% ipython --no-banner

In [1]: import numpy as np

In [2]: import numpy.linalg as la

In [3]: np.set_printoptions(suppress=True, linewidth=200)

In [4]: rd = lambda a: np.round(a, 3) + 0

In [5]: arr = np.loadtxt("test4.csv", delimiter=",")

In [6]: arr
Out[6]: 
array([[ -3.078,   0.371,   0.416,  -0.916,  -3.252,  -0.013,   0.907,  -1.047,   0.652,   0.241,  -0.56 ],
       [ -0.276,  -0.56 ,  -0.557,  -1.301,   3.804,  -0.681,  -2.17 ,   8.89 ,   0.451,   0.826,   0.734],
       [  1.66 ,   0.52 ,   0.045,   6.721,   1.589,  -0.079,  -2.426,  -0.093,   0.21 ,   6.376,  -0.763],
       [  0.524,   0.975,  -0.352,   0.048,  -3.419,  -0.046,  -0.202,   6.499,  -1.065,  -4.735,  -1.371],
       [  0.354,   0.04 ,  -0.566, -13.825,  -2.24 ,  -0.187,   1.123,  -1.528,  -0.205,  -2.177,  -0.229],
       [ -2.738,  -0.199,  -0.882,   9.577,   1.255,   0.454,   0.211,  -6.436,  -0.345,  -0.675,   0.229],
       [  0.197,   2.771,  -0.166,  10.054,  -5.372,   0.22 ,  -1.154,  18.83 ,  -0.243,  -2.413,   0.188],
       [ -1.474,  -0.913,  -0.111, -14.749,  -4.324,  -0.297,  -2.476, -11.123,   0.321,  -6.099,   0.439],
       [ -1.864,  -1.063,   0.06 ,  -4.817,   1.576,   0.14 ,   1.469,   8.207,  -0.583,  13.249,   0.319],
       [  3.574,  -1.423,  -0.036,  14.496,   3.51 ,  -0.132,  -2.172,   2.48 ,   0.016,  -7.373,   0.119],
       [  3.103,   2.064,   0.358,  -3.544,  -2.709,   0.389,  -1.187,  -0.159,  -0.099,  -3.354,   0.107],
       [  5.942,   2.982,   0.34 ,   4.569,  -2.69 ,   0.003,  -1.981,  -1.457,   0.482,   4.612,  -0.758],
       [ -4.07 ,  -0.287,  -0.028,  -9.753,  -5.257,   0.694,   3.094,   1.688,   0.68 ,   1.899,   0.813],
       [  7.161,  -1.471,   0.186,   2.817,   5.555,  -0.203,  -1.11 ,  10.567,  -0.882,  -1.25 ,  -0.672],
       [ -1.602,  -2.138,   0.269,   8.003,   5.234,   0.22 ,   0.703, -15.404,   0.035,   7.227,   0.254],
       [ -1.591,   0.585,  -0.628,  -4.329,   0.969,   0.044,   1.439,   2.148,  -1.513,   4.608,  -0.459],
       [ -1.739,   0.261,   0.07 , -15.107,  -1.316,   0.47 ,  -0.576,  -4.821,  -0.899,  -3.078,  -0.496],
       [ -3.792,  -0.007,  -0.374,  -0.056,  -5.902,  -0.116,  -0.469,   7.269,   0.723,   3.37 ,   0.564],
       [  6.821,   1.783,   0.818,   0.447,  -2.665,  -0.041,   0.885,   8.749,   0.091,   5.567,   0.165],
       [  3.04 ,   1.396,   0.104, -13.307,   6.74 ,  -0.208,   0.281,   3.356,  -0.917,  -5.839,  -0.233],
       [  1.584,   2.635,  -0.648,   0.484,  -0.178,   0.166,   0.648, -12.54 ,   2.153,   2.913,  -0.877],
       [  0.861,  -0.759,  -0.04 ,   5.008,   0.104,   0.425,  -1.691,  -0.504,   0.956,  -4.023,   0.912],
       [ -1.075,   0.146,   0.168,  -5.333,  -0.217,  -0.282,   1.01 ,   4.512,   0.127,   8.037,  -0.099],
       [ -2.206,   1.923,   0.247, -10.627,  -3.087,  -0.072,  -0.645,  -1.049,   0.889,   9.149,   0.289],
       [ -2.149,  -0.061,   0.134,  -4.448,   1.214,   0.352,  -2.101, -12.413,  -0.685,   0.607,   0.151],
       [  0.546,   0.057,  -0.18 ,   7.581,   0.842,  -0.556,   2.674, -13.797,  -0.595,  -7.013,   0.505],
       [  1.447,  -0.038,   0.17 ,  -0.083,   3.393,  -0.333,   1.034,  -0.748,  -0.577,   2.416,   0.307],
       [ -1.472,   0.04 ,   0.322,  -0.089,  -0.311,  -0.27 ,   1.412,   2.221,   1.06 ,   2.785,  -0.386]])

In [7]: C2 = np.cov(arr, rowvar=False)

In [8]: np.argsort(-arr.std(axis=0).round(6), kind="stable")
Out[8]: array([ 7,  3,  9,  4,  0,  6,  1,  8, 10,  2,  5])

In [9]: rd(np.corrcoef(arr[:, 5], arr[:, 8])[0, 1])
Out[9]: np.float64(0.038)

In [10]: rd(np.median(arr, axis=0))
Out[10]: array([-0.04 ,  0.048,  0.052, -0.086, -0.198, -0.044,  0.004, -0.126,  0.026,  0.716,  0.135])

In [11]: rd(la.eigvalsh(C2)[::-1])
Out[11]: array([71.124, 61.23 , 27.784, 12.589,  6.511,  2.109,  0.937,  0.477,  0.223,  0.104,  0.082])

In [12]: rd(np.polyfit(arr[:, 5], arr[:, 8], 1))
Out[12]: array([0.093, 0.008])

In [13]: C2.shape
Out[13]: (11, 11)

In [14]: B = np.array([[1, 1],
    ...:     [0, -1],
    ...:     [0, 0],
    ...:     [-1, 2],
    ...:     [2, 0],
    ...:     [1, -2],
    ...:     [0, -1],
    ...:     [2, 1],
    ...:     [2, 0],
    ...:     [-1, -2],
    ...:     [0, 0]])

In [15]: la.matrix_rank(arr @ B)
Out[15]: np.int64(2)

In [16]: rd(np.einsum("ij->j", arr))
Out[16]: array([  7.688,   9.63 ,  -0.861, -32.479,  -7.154,   0.061,  -3.47 ,   2.297,   0.238,  25.853,  -0.808])

In [17]: la.matrix_rank(np.vstack([arr, B.T]))
Out[17]: np.int64(11)

In [18]: M = np.array([[5.0, 4.0, 4.0, 4.0, 4.0, 0.0, 4.0],
    ...:     [4.0, 5.0, 4.0, 4.0, 4.0, 0.0, 4.0],
    ...:     [4.0, 4.0, 5.0, 4.0, 4.0, 0.0, 4.0],
    ...:     [4.0, 4.0, 4.0, 5.0, 4.0, 0.0, 4.0],
    ...:     [4.0, 4.0, 4.0, 4.0, 5.0, 0.0, 4.0],
    ...:     [0.0, 0.0, 0.0, 0.0, 0.0, 5.0, 0.0],
    ...:     [4.0, 4.0, 4.0, 4.0, 4.0, 0.0, 5.0]])

In [19]: rd(np.abs(la.eigvals(M)).max())
Out[19]: np.float64(25.0)

In [20]: la.determinant(M)
Traceback (most recent call last):
  Cell In[20], line 1
    la.determinant(M)
AttributeError: module 'numpy.linalg' has no attribute 'determinant'


In [21]: np.allclose(M, M.T)
Out[21]: True

In [22]: Q, evecs = la.qr(M[:, :4])[0], la.qr(M[:, 4:])[0]

In [23]: s = la.svd(Q.T @ evecs, compute_uv=False)

In [24]: rd(s)
Out[24]: array([0.996, 0.   , 0.   ])

In [25]: rd(np.degrees(np.arccos(s.clip(0, 1))))
Out[25]: array([ 4.858, 90.   , 90.   ])

In [26]: (s > 0.9).sum()
Out[26]: np.int64(1)

In [27]: F = np.load("mat.npy")

In [28]: F
Out[28]: 
array([[0, 0, 0, 0, 0, 0, 0, 0, 0, 0, 0, 0, 2, 0, 1],
       [2, 0, 2, 2, 2, 0, 0, 0, 3, 0, 0, 0, 0, 0, 0],
       [0, 0, 0, 0, 0, 0, 0, 0, 1, 0, 3, 0, 0, 0, 1],
       [0, 2, 0, 1, 0, 0, 0, 0, 0, 0, 0, 0, 0, 3, 0],
       [2, 1, 0, 0, 0, 0, 0, 0, 0, 0, 0, 0, 0, 3, 1],
       [1, 0, 0, 0, 0, 0, 3, 0, 0, 3, 0, 0, 0, 0, 0],
       [0, 2, 0, 0, 0, 0, 2, 2, 0, 0, 0, 0, 0, 0, 0],
       [0, 0, 0, 0, 0, 0, 0, 0, 2, 0, 0, 3, 0, 0, 0],
       [0, 3, 0, 0, 0, 0, 3, 1, 0, 0, 0, 0, 0, 0, 0],
       [0, 0, 3, 0, 0, 0, 0, 0, 0, 0, 0, 0, 0, 0, 0],
       [2, 1, 0, 0, 0, 0, 1, 0, 0, 0, 0, 0, 0, 0, 0],
       [0, 0, 0, 0, 0, 0, 0, 0, 0, 0, 0, 0, 3, 0, 0],
       [0, 3, 0, 0, 0, 0, 0, 2, 0, 0, 0, 2, 0, 1, 0]])

In [29]: F[3] @ F[7]
Out[29]: np.int64(0)

In [30]: rd(la.norm(F, "nuc"))
Out[30]: np.float64(40.397)

In [31]: la.norm(F, axis=1).argmax()
Out[31]: np.int64(1)

In [32]: rd(la.norm(F) ** 2 / la.norm(F, 2) ** 2)
Out[32]: np.float64(3.34)

In [33]: rd(la.norm(F, 1)), rd(la.norm(F, np.inf))
Out[33]: (np.float64(12.0), np.float64(11.0))

In [34]: def softmax(z):
    ...:     e = np.exp(z - z.max(axis=-1, keepdims=True))
    ...:     return e / e.sum(axis=-1, keepdims=True)
    ...: 

In [35]: rd(softmax(F).sum(axis=1))
Out[35]: array([1., 1., 1., 1., 1., 1., 1., 1., 1., 1., 1., 1., 1.])

In [36]: rd(softmax(F[3] + 3))
Out[36]: array([0.024, 0.175, 0.024, 0.064, 0.024, 0.024, 0.024, 0.024, 0.024, 0.024, 0.024, 0.024, 0.024, 0.476, 0.024])

In [37]: scores = F @ F.T / np.sqrt(15)

In [38]: rd(softmax(scores)[3] @ F)
Out[38]: array([0.516, 1.764, 0.078, 0.498, 0.041, 0.   , 0.3  , 0.378, 0.099, 0.037, 0.037, 0.288, 0.061, 2.127, 0.235])

In [39]: softmax(scores).round(6).argmax(axis=1)
Out[39]: array([11,  1,  2,  3,  4,  5,  8,  7,  8,  9,  8, 11, 12])

In [40]: B = F / np.sqrt((F ** 2).mean(axis=1, keepdims=True))

In [41]: rd(B[12])
Out[41]: array([0.   , 2.739, 0.   , 0.   , 0.   , 0.   , 0.   , 1.826, 0.   , 0.   , 0.   , 1.826, 0.   , 0.913, 0.   ])

In [42]: C2 = F.T @ F

In [43]: np.trace(C2), (F ** 2).sum()
Out[43]: (np.int64(175), np.int64(175))

In [44]: rd(la.eigvalsh(C2)[::-1])
Out[44]: array([52.389, 30.516, 23.998, 17.865, 13.486, 11.801, 10.023,  6.57 ,  4.302,  2.255,  1.197,  0.516,  0.08 ,  0.   ,  0.   ])

In [45]: (F @ F.T).shape
Out[45]: (13, 13)

In [46]: x0 = np.array([-2, -3, -2, 2, 2, -3, -3, -3, -1, 0, -2, -3, 3, 3, 3])

In [47]: F @ x0
Out[47]: array([  9,  -3,  -4,   5,   5, -11, -18, -11, -21,  -6, -10,   9, -18])

In [48]: print(np.sign((F @ x0).round(6)))
[ 1 -1 -1  1  1 -1 -1 -1 -1 -1 -1  1 -1]

In [49]: F @ (2 * x0)
Out[49]: array([ 18,  -6,  -8,  10,  10, -22, -36, -22, -42, -12, -20,  18, -36])

In [50]: data = np.loadtxt("case10.csv", delimiter=",")

In [51]: data
Out[51]: 
array([[-3.,  1.,  3.,  3.,  3.,  0.,  1., -2., -2., -3., -3.,  3., -1.],
       [-2.,  0., -1.,  2.,  0., -3.,  3., -1.,  1., -2., -2.,  1.,  2.],
       [ 1.,  2., -2.,  0., -3., -3., -1.,  0., -3., -3., -1.,  1., -2.],
       [ 1.,  2.,  2.,  0.,  1.,  3.,  3., -3.,  3.,  1.,  2.,  0., -1.],
       [-2.,  2.,  1., -1., -2.,  3.,  1.,  2.,  1.,  0., -1.,  3.,  3.],
       [ 1.,  3.,  3., -2., -1., -1.,  1.,  2.,  2.,  3.,  0., -1.,  2.],
       [ 2.,  2., -3.,  1., -1., -1., -2.,  0.,  0., -3.,  0.,  1.,  0.],
       [ 2., -3., -1., -1.,  3.,  0.,  2.,  1., -2.,  2.,  0., -1., -2.],
       [ 1.,  2., -1.,  3.,  0.,  0.,  1.,  3., -3., -3.,  2.,  0.,  0.],
       [ 0.,  2., -1.,  1.,  2.,  1., -1., -3.,  2.,  1., -1.,  3.,  2.],
       [-2., -1.,  0., -2.,  1.,  2.,  1., -1., -2.,  0.,  0.,  0., -1.],
       [-1.,  1.,  4.,  1.,  3.,  3., -2., -1., -3., -1., -1.,  2., -3.]])

In [52]: # null space of dimension 2

In [53]: T = np.stack([data, 2 * data, data[::-1]])

In [54]: (T @ data.T).shape
Out[54]: (3, 12, 12)

In [55]: rk = la.matrix_rank(data)

In [56]: rk
Out[56]: np.int64(11)

In [57]: ns = la.svd(data)[2][rk:].T

In [58]: [int(la.matrix_rank(np.delete(data, i, axis=0))) for i in range(12)]
Out[58]: [11, 11, 10, 10, 10, 10, 10, 10, 10, 10, 10, 11]

In [59]: rd(data @ ns)
Out[59]: 
array([[0., 0.],
       [0., 0.],
       [0., 0.],
       [0., 0.],
       [0., 0.],
       [0., 0.],
       [0., 0.],
       [0., 0.],
       [0., 0.],
       [0., 0.],
       [0., 0.],
       [0., 0.]])

In [60]: np.allclose(data @ ns, 0)
Out[60]: True

In [61]: print([int(la.matrix_rank(data[:, :j + 1])) for j in range(13)])
[1, 2, 3, 4, 5, 6, 7, 8, 9, 10, 11, 11, 11]

In [62]: U, s, vt = la.svd(data)

In [63]: print(rd(s))
[11.717 11.29   9.767  7.459  6.747  6.05   5.248  4.536  3.802  1.977  1.272  0.   ]

In [64]: B = U[:, :11] @ np.diag(s[:11]) @ vt[:11]

In [65]: rd(la.norm(data - B, 2)), rd(s[11])
Out[65]: (np.float64(0.0), np.float64(0.0))

In [66]: U, s, vt = la.svd(data)

In [67]: evecs = vt[:(s > 1e-8).sum()]

In [68]: rng = np.random.default_rng(582)

In [69]: x0 = data[10] + -2 * data[0] + rng.integers(2) * np.eye(13)[8]

In [70]: x0
Out[70]: array([ 4., -3., -6., -8., -5.,  2., -1.,  3.,  3.,  6.,  6., -6.,  1.])

In [71]: np.allclose(evecs.T @ evecs @ x0, x0)
Out[71]: False

In [72]: rd(np.diag(evecs.T @ evecs))
Out[72]: array([0.775, 0.893, 0.874, 0.903, 0.955, 0.861, 0.997, 0.876, 0.878, 0.929, 0.652, 0.708, 0.698])

In [73]: print(rd(np.trace(la.pinv(data) @ data)))
11.0

In [74]: try:
    ...:     la.inv(data)
    ...: except la.LinAlgError as e:
    ...:     print(repr(e))
    ...: 
LinAlgError('Last 2 dimensions of the array must be square')

In [75]: print(la.lstsq(data[:-1].T, data[-1])[2])
11
